$ python3 -q
>>> import numpy as np
>>> from numpy import linalg as LA
>>> np.set_printoptions(suppress=True, linewidth=200)
>>> F = np.array([[5, -2, 0, 0, 0],
...     [-5, -1, 0, 0, 0],
...     [0, 0, 1, -3, 0],
...     [0, 0, 1, 3, 0],
...     [0, 0, 0, 0, 2]])
>>> (F != 0).astype(int)
array([[1, 1, 0, 0, 0],
       [1, 1, 0, 0, 0],
       [0, 0, 1, 1, 0],
       [0, 0, 1, 1, 0],
       [0, 0, 0, 0, 1]])
>>> F @ F
array([[ 35,  -8,   0,   0,   0],
       [-20,  11,   0,   0,   0],
       [  0,   0,  -2, -12,   0],
       [  0,   0,   4,   6,   0],
       [  0,   0,   0,   0,   4]])
>>> rng = np.random.default_rng(12573)
>>> z = rng.permutation(5)
>>> Y = F[:, z] * rng.choice([-1, 1], 5)
>>> Y
array([[ 0,  2,  0,  5,  0],
       [ 0,  1,  0, -5,  0],
       [ 0,  0, -1,  0, -3],
       [ 0,  0, -1,  0,  3],
       [ 2,  0,  0,  0,  0]])
>>> Uu, _, VT = LA.svd(F.T @ Y)
>>> np.round(LA.lstsq(F, Y)[0], 3) + 0
array([[ 0.,  0.,  0.,  1.,  0.],
       [ 0., -1.,  0.,  0.,  0.],
       [ 0.,  0., -1.,  0.,  0.],
       [ 0.,  0.,  0.,  0.,  1.],
       [ 1.,  0.,  0.,  0.,  0.]])
>>> M = np.array([[0, 0, 0, 0], [0, -1, 0, 0], [2, -1, 1, 0], [2, 2, 2, -1]])
>>> # triangular
>>> np.allclose(M[:-1].T @ LA.lstsq(M[:-1].T, M[-1])[0], M[-1])
False
>>> LA.lstsq(M[:-1].T, M[-1])[2]
np.int32(2)
>>> round(float(np.trace(LA.pinv(M) @ M)), 3)
3.0
>>> np.abs(np.diag(LA.qr(M)[1])) > 1e-9
array([ True,  True,  True, False])
>>> Uu, sv, VT = LA.svd(M)
>>> V = VT[:(sv > 1e-8).sum()]
>>> x0 = M[3] + 5 * M[1] + rng.integers(2) * np.eye(4)[1]
>>> x0
array([ 2., -2.,  2., -1.])
>>> np.round(LA.norm(x0 - V.T @ V @ x0), 3)
np.float64(0.0)
>>> np.round(np.diag(V.T @ V), 3)
array([0.889, 1.   , 0.556, 0.556])
>>> np.round(V.T @ V, 3) + 0
array([[ 0.889,  0.   ,  0.222,  0.222],
       [ 0.   ,  1.   ,  0.   ,  0.   ],
       [ 0.222,  0.   ,  0.556, -0.444],
       [ 0.222,  0.   , -0.444,  0.556]])
>>> LA.matrix_rank(np.vstack([M, x0]))
np.int64(3)
>>> Uu, sv, VT = LA.svd(M)
>>> sv.round(3) + 0
array([3.868, 2.218, 0.35 , 0.   ])
>>> Y = Uu[:, :3] @ np.diag(sv[:3]) @ VT[:3]
>>> round(float(LA.norm(M - Y, 2)), 3), round(float(sv[3]), 3)
(0.0, 0.0)
>>> round(float(LA.norm(M, 2) / LA.norm(M)), 3)
0.865
>>> np.argsort(-LA.norm(M, axis=0).round(6), kind="stable")[:3]
array([0, 1, 2])
>>> LA.matrix_rank(M, rtol=0.1)
np.int64(2)
>>> [int(LA.matrix_rank(LA.matrix_power(M, p))) for p in range(1, 5)]
[3, 3, 3, 3]
>>> np.prod(np.diag(M)), round(float(LA.det(M)), 3)
(np.int64(0), 0.0)
>>> LA.matrix_power(M - np.diag(np.diag(M)), 4)
array([[0, 0, 0, 0],
       [0, 0, 0, 0],
       [0, 0, 0, 0],
       [0, 0, 0, 0]])
>>> np.round(np.sort(LA.eigvals(M)), 3)
array([-1., -1.,  0.,  1.])
>>> arr = np.array([[0, 2, -3], [0, 0, -3], [0, 0, 0]])
>>> np.round(np.abs(LA.eigvals(arr)).max(), 3)
np.float64(0.0)
>>> np.trace(arr)
np.int64(0)
>>> np.allclose(arr, arr.T)
False
>>> LA.matrix_power(arr, 3)
array([[0, 0, 0],
       [0, 0, 0],
       [0, 0, 0]])
>>> arr @ arr
array([[ 0,  0, -6],
       [ 0,  0,  0],
       [ 0,  0,  0]])
>>> np.einsum("ii->", arr)
np.int64(0)
>>> round(float(LA.det(2 * arr)), 3), np.round(LA.det(arr), 3)
(0.0, np.float64(0.0))
>>> np.kron(np.eye(2, dtype=int), arr)
array([[ 0,  2, -3,  0,  0,  0],
       [ 0,  0, -3,  0,  0,  0],
       [ 0,  0,  0,  0,  0,  0],
       [ 0,  0,  0,  0,  2, -3],
       [ 0,  0,  0,  0,  0, -3],
       [ 0,  0,  0,  0,  0,  0]])
>>> z = rng.permutation(5)
>>> z
array([2, 1, 0, 3, 4])
>>> Y = F[z][:, z]
>>> np.round(LA.det(Y), 3), round(float(LA.det(F[z])), 3)
(np.float64(-180.0), 180.0)
>>> LA.matrix_rank(arr - arr[0, 0] * np.eye(3))
np.int64(2)
>>> W0 = np.load("dump.npy")
>>> W0
array([[ 4,  5,  6,  7],
       [ 8,  9, 10, 11],
       [12, 13, 14, 15],
       [16, 17, 18, 19]])
>>> def softmax(z):
...     e = np.exp(z - z.max(axis=-1, keepdims=True))
...     return e / e.sum(axis=-1, keepdims=True)
... 
>>> np.round(softmax(10 * W0[1]), 3) + 0
array([0., 0., 0., 1.])
>>> np.round(softmax(W0[1]), 3)
array([0.032, 0.087, 0.237, 0.644])
>>> np.round(softmax(W0[1] + -1), 3)
array([0.032, 0.087, 0.237, 0.644])
>>> softmax(W0).sum(axis=1)
array([1., 1., 1., 1.])
>>> att = W0 @ W0.T / np.sqrt(4)
>>> softmax(att)[1] @ W0
array([16., 17., 18., 19.])
>>> np.round(softmax(att), 3) + 0
array([[0., 0., 0., 1.],
       [0., 0., 0., 1.],
       [0., 0., 0., 1.],
       [0., 0., 0., 1.]])
>>> Uu, sv, VT = LA.svd(W0)
>>> np.argmax(sv[:-1] / (sv[1:] + 1e-6)) + 1
np.int64(2)
>>> Y = Uu[:, :2] @ np.diag(sv[:2]) @ VT[:2]
>>> LA.matrix_rank(W0, rtol=0.05)
np.int64(1)
>>> np.round(LA.norm(W0 - Y) / LA.norm(W0), 3)
np.float64(0.0)
>>> round(LA.norm(W0 - Y, 2), 3), round(sv[2], 3)
(np.float64(0.0), np.float64(0.0))
>>> Uu, sv, VT = LA.svd(W0)
>>> V = VT[:(sv > 1e-8).sum()]
>>> x0 = W0[0] + 5 * W0[1] + rng.integers(2) * np.eye(4)[0]
>>> x0
array([45., 50., 56., 62.])
>>> np.allclose(V.T @ V @ x0, x0)
False
>>> LA.matrix_rank(np.vstack([W0, x0]))
np.int64(3)
>>> np.round(np.diag(V.T @ V), 3)
array([0.7, 0.3, 0.3, 0.7])
>>> r = LA.matrix_rank(W0)
>>> r
np.int64(2)
>>> ns = LA.svd(W0)[2][r:].T
>>> LA.matrix_rank(W0.T @ W0), LA.matrix_rank(W0 @ W0.T)
(np.int64(2), np.int64(2))
>>> np.round(W0 @ ns, 3) + 0
array([[0., 0.],
       [0., 0.],
       [0., 0.],
       [0., 0.]])
>>> [int(LA.matrix_rank(np.delete(W0, i, axis=0))) for i in range(4)]
[2, 2, 2, 2]
>>> np.round(ns @ ns.T, 3)
array([[ 0.3, -0.4, -0.1,  0.2],
       [-0.4,  0.7, -0.2, -0.1],
       [-0.1, -0.2,  0.7, -0.4],
       [ 0.2, -0.1, -0.4,  0.3]])
>>> A = np.load("m.npy")
>>> A
array([[ 1,  1,  1,  1, -1, -1, -1, -1],
       [ 1,  1,  1,  1,  1,  1,  1,  1],
       [ 1, -1, -1,  1, -1,  1,  1, -1]])
>>> # column 2 repeats column 1
>>> W1 = np.array([[5, -3, 1, -4], [0, 5, 2, -5], [-4, 5, 5, -3], [-2, -1, 2, 5]])
>>> c = np.array([1, 3, 2, -3])
>>> H = np.maximum(M @ W1 + c, 0)
>>> (H > 0).astype(int)
array([[1, 1, 1, 0],
       [1, 0, 0, 1],
       [1, 0, 1, 0],
       [1, 1, 1, 0]])
>>> H
array([[ 1,  3,  2,  0],
       [ 1,  0,  0,  2],
       [ 7,  0,  7,  0],
       [ 5, 18, 16,  0]])
>>> (H > 0).mean(axis=0)
array([1.  , 0.5 , 0.75, 0.25])
>>> LA.matrix_rank(H)
np.int64(4)
>>> basis = np.array([[2, 1], [0, 2], [-1, 1], [0, -1]])
>>> (H @ basis).round(6).argmax(axis=1)
array([1, 0, 1, 1])
>>> np.round(LA.norm(A, 1), 3), np.round(LA.norm(A, np.inf), 3)
(np.float64(3.0), np.float64(8.0))
>>> np.round(LA.norm(A, axis=0), 3)
array([1.732, 1.732, 1.732, 1.732, 1.732, 1.732, 1.732, 1.732])
>>> A[1] @ A[0]
np.int64(0)
>>> round(LA.norm(A[1], 1), 3), round(LA.norm(A[1], np.inf), 3)
(np.float64(8.0), np.float64(1.0))
>>> LA.norm(A, axis=1).argmax()
np.int64(0)
>>> round(LA.norm(A, 2), 3)
np.float64(2.828)
